>>> import numpy as np
>>> np.set_printoptions(precision=2, suppress=True, linewidth=200)
>>> M = np.load("block4.npy")
>>> M
array([[ 1,  0,  0,  0,  0,  0,  0,  0,  0],
       [ 1,  1,  0,  0,  0,  0,  0,  0,  0],
       [-2, -1,  1,  0,  0,  0,  0,  0,  0],
       [ 1,  3,  1,  1,  0,  0,  0,  0,  0],
       [-2,  2, -3, -3,  1,  0,  0,  0,  0],
       [-2, -3, -2, -2, -3,  1,  0,  0,  0],
       [ 3, -3, -3,  1, -1,  0,  1,  0,  0],
       [ 0,  3,  3,  1,  2,  1, -1,  1,  0],
       [ 2, -1,  0,  1,  0,  2,  2,  3,  1]])
>>> blk = np.stack([M, 3 * M, M[::-1]])
>>> np.linalg.matrix_rank(blk.reshape(3, -1))
np.int64(2)
>>> np.linalg.matrix_rank(blk)
array([9, 9, 9])
>>> np.einsum("bij,cij->bc", blk, blk)
array([[ 159,  477,   -5],
       [ 477, 1431,  -15],
       [  -5,  -15,  159]])
>>> F = np.load("layer5.npy")
>>> F
array([[  8.98,   9.02,  -5.95,  -0.06],
       [ -5.89,  -6.05,   3.96,  -0.02],
       [ 12.01,  12.1 ,  -8.1 ,  -0.08],
       [ -5.97,  -5.87,   4.04,  -0.03],
       [-11.96, -11.91,   8.05,   0.03],
       [ -5.81,  -6.11,   4.05,   0.04],
       [ -2.98,  -2.92,   2.09,   0.18]])
>>> U, s, vt = np.linalg.svd(F)
>>> np.argmax(s[:-1] / (s[1:] + 1e-6)) + 1
np.int64(1)
>>> s
array([34.44,  0.26,  0.2 ,  0.12])
>>> Y = U[:, :1] @ np.diag(s[:1]) @ vt[:1]
>>> np.round(np.linalg.norm(F - Y, 2), 2), round(s[1], 2)
(np.float64(0.26), np.float64(0.26))
>>> round(np.abs(F - Y).max(), 2)
np.float64(0.17)
>>> np.linalg.matrix_rank(Y)
np.int64(1)
>>> round(float(np.linalg.norm(F - Y) / np.linalg.norm(F)), 2)
0.01
